% python3 -q
>>> import numpy as np
>>> import numpy.linalg as la
>>> np.set_printoptions(precision=2, suppress=True, linewidth=120, legacy="1.25")
>>> rnd = lambda a: np.round(a, 2) + 0
>>> K = np.load("out9.npy")
>>> K
array([[2, 0, 2],
       [0, 0, 0],
       [0, 0, 0],
       [0, 0, 0],
       [2, 2, 0],
       [2, 0, 2],
       [0, 0, 0],
       [0, 0, 0],
       [2, 0, 2],
       [0, 0, 0],
       [4, 0, 4],
       [2, 0, 2],
       [0, 0, 0],
       [0, 0, 0],
       [2, 0, 2],
       [2, 0, 2],
       [0, 0, 0],
       [2, 0, 2],
       [0, 0, 0],
       [4, 2, 2],
       [2, 0, 2],
       [0, 0, 0],
       [2, 2, 0],
       [2, 0, 2],
       [2, 2, 0],
       [2, 2, 0],
       [0, 0, 0]])
>>> idx = K[:, 1] > np.median(K[:, 1])
>>> r0 = K[idx].mean(axis=0) - K[~idx].mean(axis=0)
>>> rnd((((K - K.mean(axis=0)) @ r0 > 0) == idx).mean())
0.96
>>> np.argsort(-np.abs(r0).round(6), kind="stable")
array([1, 0, 2])
>>> ((K - K.mean(axis=0)) @ r0 > 0).astype(int)
array([0, 0, 0, 0, 1, 0, 0, 0, 0, 0, 1, 0, 0, 0, 0, 0, 0, 0, 0, 1, 0, 0, 1, 0, 1, 1, 0])
>>> U, sig, VT = la.svd(K)
>>> np.argmax(sig[:-1] / (sig[1:] + 1e-6)) + 1
2
>>> rnd(sig)
array([11.64,  4.94,  0.  ])
>>> Y = U[:, :2] @ np.diag(sig[:2]) @ VT[:2]
>>> la.matrix_rank(K, rtol=0.05)
2
>>> rnd(la.norm(K - Y) / la.norm(K))
0.0
>>> x = np.array([-2, 2, 0])
>>> a = np.maximum(K @ x, 0)
>>> np.maximum(K @ x, 0) - np.maximum(-K @ x, 0)
array([-4,  0,  0,  0,  0, -4,  0,  0, -4,  0, -8, -4,  0,  0, -4, -4,  0, -4,  0, -4, -4,  0,  0, -4,  0,  0,  0])
>>> A = np.array([[2, -5, 2, 1], [3, 0, -5, 4], [-5, -1, 5, -1]])
>>> A
array([[ 2, -5,  2,  1],
       [ 3,  0, -5,  4],
       [-5, -1,  5, -1]])
>>> U, sig, VT = la.svd(A, full_matrices=False)
>>> rnd(U.T @ U)
array([[1., 0., 0.],
       [0., 1., 0.],
       [0., 0., 1.]])
>>> rnd(np.cumsum(sig ** 2) / np.sum(sig ** 2))
array([0.7 , 0.95, 1.  ])
>>> rnd(sig / sig[0])
array([1.  , 0.6 , 0.27])
>>> Y = np.array([[-1, 1, -2], [2, 2, -1]])
>>> Z = np.kron(Y, A)
>>> rnd(la.norm(Z, 2)), rnd(la.norm(Y, 2) * la.norm(A, 2))
(30.85, 30.85)
